>>> import numpy as np
>>> np.set_printoptions(precision=1, suppress=True, linewidth=100, sign=" ")
>>> M = np.load("mat.npy")
>>> print(M)
[[-2. -3.  0.  0.  0.]
 [-3. -2.  0.  0.  0.]
 [ 0.  0. -2. -3. -3.]
 [ 0.  0. -3. -2. -3.]
 [ 0.  0. -3. -3. -2.]]
>>> evals, evecs = np.linalg.eig(M)
>>> print(np.round(M @ evecs[:, 0] - evals[0] * evecs[:, 0], 1) + 0)
[ 0.  0.  0.  0.  0.]
>>> print(evals)
[ 1. -5.  1. -8.  1.]
>>> evals, evecs = np.linalg.eigh(M)
>>> x = np.array([2, 1, 2, 2, 1])
>>> print(np.linalg.eigvalsh(M[1:, 1:]))
[-8. -2.  1.  1.]
>>> print(np.abs(M).sum(axis=1).max(), round(np.abs(evals).max(), 1))
8.0 8.0
>>> print(x @ M @ x)
-88.0
>>> print(round(x @ M @ x / (x @ x), 1), round(evals[0], 1), np.round(evals[-1], 1))
-6.3 -8.0 1.0
>>> print(evecs * np.abs(evals) @ evecs.T)
[[ 3.   2.   0.   0.   0. ]
 [ 2.   3.   0.   0.   0. ]
 [ 0.   0.   3.3  2.3  2.3]
 [ 0.   0.   2.3  3.3  2.3]
 [ 0.   0.   2.3  2.3  3.3]]
>>> evals, evecs = np.linalg.eigh(M)
>>> print(np.round(evecs.T @ M @ evecs, 1) + 0)
[[-8.  0.  0.  0.  0.]
 [ 0. -5.  0.  0.  0.]
 [ 0.  0.  1.  0.  0.]
 [ 0.  0.  0.  1.  0.]
 [ 0.  0.  0.  0.  1.]]
>>> print(np.round(evecs.T @ evecs, 1) + 0)
[[ 1.  0.  0.  0.  0.]
 [ 0.  1.  0.  0.  0.]
 [ 0.  0.  1.  0.  0.]
 [ 0.  0.  0.  1.  0.]
 [ 0.  0.  0.  0.  1.]]
>>> P = np.triu(np.array([[3, 4, 4, 5, 0],
...     [5, 0, 5, 0, 4],
...     [1, 4, 2, 2, 5],
...     [2, 2, 4, 2, 4],
...     [3, 2, 4, 1, 0]]), 1) + np.eye(5)
>>> M2 = P @ M @ np.linalg.inv(P)
>>> print(M2)
[[ -14.   45. -192.  432. -975.]
 [  -3.   10.  -60.  108. -195.]
 [   0.    0.  -23.   24.    0.]
 [   0.    0.  -15.   16.    0.]
 [   0.    0.   -3.    3.    1.]]
>>> print(np.trace(M2), np.trace(M))
-10.0 -10.0
>>> f = np.array([1, 6, 6, 5, 3])
>>> M2 = M + np.outer(f, np.eye(5)[1])
>>> print(np.linalg.matrix_rank(np.linalg.inv(M2) - np.linalg.inv(M), tol=1e-8))
1
>>> print(round(float(np.linalg.det(M2) / np.linalg.det(M)), 1), round(1 + np.linalg.solve(M, f)[1], 1))
2.8 2.8
>>> F = np.loadtxt("x.csv", delimiter=",")
>>> print(F)
[[ 0.8 -0.5 -1.   0.8 -0.1]
 [-0.2  0.1  0.2 -0.2  0. ]
 [-0.2  0.1  0.2 -0.2  0. ]]
>>> U, sigma, Vh = np.linalg.svd(F)
>>> print(np.argmax(sigma[:-1] / (sigma[1:] + 1e-6)) + 1)
2
>>> print(sigma.round(1) + 0)
[ 1.7  0.1  0. ]
>>> M2 = U[:, :2] @ np.diag(sigma[:2]) @ Vh[:2]
>>> print(np.linalg.matrix_rank(F, rtol=0.05))
1
>>> print(np.linalg.matrix_rank(M2))
2
>>> print(round(float(np.abs(F - M2).max()), 1))
0.0
>>> print(np.abs(np.diag(np.linalg.qr(F)[1])) > 1e-9)
[ True  True False]
>>> print(np.round(F @ np.linalg.pinv(F) @ F, 1) + 0)
[[ 0.8 -0.5 -1.   0.8 -0.1]
 [-0.2  0.1  0.2 -0.2  0. ]
 [-0.2  0.1  0.2 -0.2  0. ]]
>>> print(np.round(np.trace(np.linalg.pinv(F) @ F), 1))
2.0
>>> r = np.linalg.matrix_rank(F)
>>> print(r)
2
>>> null = np.linalg.svd(F)[2][r:].T
>>> print(np.allclose(F @ null, 0))
True
>>> print([int(np.linalg.matrix_rank(F[:, :j + 1])) for j in range(5)])
[1, 2, 2, 2, 2]
>>> m1 = np.load("dump.npy")
>>> print(m1)
[[ 0.2  0.  -2.3]
 [-1.6 -0.5  0.2]
 [ 1.7  0.4  0.8]
 [-3.  -0.8  0.2]
 [-2.6 -0.6  2.3]
 [ 0.1  0.  -0.1]
 [ 4.7  1.3 -0.8]
 [-1.8 -0.5 -0.2]
 [ 0.2 -0.2  0.3]
 [ 3.5  0.9  0.4]
 [ 5.3  1.4  1.4]
 [ 3.7  0.9  0. ]
 [-6.1 -1.4 -1.6]
 [ 1.4  0.3  0.8]
 [-3.5 -0.9 -0.3]
 [-2.  -0.4 -0.4]]
>>> f, g = m1[8], m1[11]
>>> print(np.round(f @ f, 1))
0.2
>>> print(np.round(f @ g, 1))
0.6
>>> p = (f @ g) / (f @ f) * f
>>> print((g - p) @ f)
0.0
>>> print(p)
[ 0.7 -0.7  1. ]
>>> d = np.linalg.norm(m1[:, None] - m1[None], axis=-1)
>>> print((d + 1e9 * np.eye(16)).round(6).argmin(axis=1))
[  5   7  13  14   3   8  11  15   5  11   9   9  14   2   3   7]
>>> print(np.linalg.norm(m1, axis=1))
[ 2.3  1.7  1.9  3.1  3.5  0.1  4.9  1.9  0.4  3.6  5.7  3.8  6.5  1.6  3.6  2.1]
>>> print(np.linalg.matrix_rank(d ** 2))
5
>>> print(np.unravel_index(d.round(6).argmax(), d.shape))
(np.int64(10), np.int64(12))
>>> print(d[11].round(6).argsort(kind="stable")[:4])
[ 11   9   6  10]
>>> print(np.linalg.norm(m1 - m1.mean(axis=0), axis=1))
[ 2.4  1.7  1.9  3.1  3.5  0.2  4.9  1.9  0.4  3.6  5.6  3.8  6.5  1.6  3.6  2.1]
>>> rng = np.random.default_rng(7247)
>>> A = np.triu(rng.random((4, 4)) < 0.6, 1).astype(int)
>>> A = A + A.T
>>> print(A)
[[ 0  1  0  1]
 [ 1  0  1  0]
 [ 0  1  0  1]
 [ 1  0  1  0]]
>>> U, sigma, Vh = np.linalg.svd(A)
>>> print(sigma.round(1) + 0)
[ 2.  2.  0.  0.]
>>> print(np.argmax(sigma[:-1] / (sigma[1:] + 1e-6)) + 1)
2
>>> M2 = U[:, :2] @ np.diag(sigma[:2]) @ Vh[:2]
>>> print(np.linalg.matrix_rank(M2))
2
>>> print(np.linalg.matrix_rank(A, rtol=0.05))
2
>>> print(np.round(np.linalg.norm(A - M2) / np.linalg.norm(A), 1))
0.0
>>> print(round(np.linalg.norm(A - M2, 2), 1), round(float(sigma[2]), 1))
0.0 0.0
>>> print(M2.round(1) + 0)
[[ 0.  1.  0.  1.]
 [ 1.  0.  1.  0.]
 [ 0.  1.  0.  1.]
 [ 1.  0.  1.  0.]]
>>> x = np.array([-1, -2, -3, 0])
>>> a = np.maximum(A @ x, 0)
>>> print(np.tanh(A @ x))
[-1. -1. -1. -1.]
>>> print(np.maximum(A @ x, 0) - np.maximum(-A @ x, 0))
[-2 -4 -2 -4]
>>> print(A * (a > 1e-9)[:, None])
[[ 0  0  0  0]
 [ 0  0  0  0]
 [ 0  0  0  0]
 [ 0  0  0  0]]
>>> print(a)
[ 0  0  0  0]
>>> print(np.round(A @ np.linalg.pinv(A) @ A, 1) + 0)
[[ 0.  1.  0.  1.]
 [ 1.  0.  1.  0.]
 [ 0.  1.  0.  1.]
 [ 1.  0.  1.  0.]]
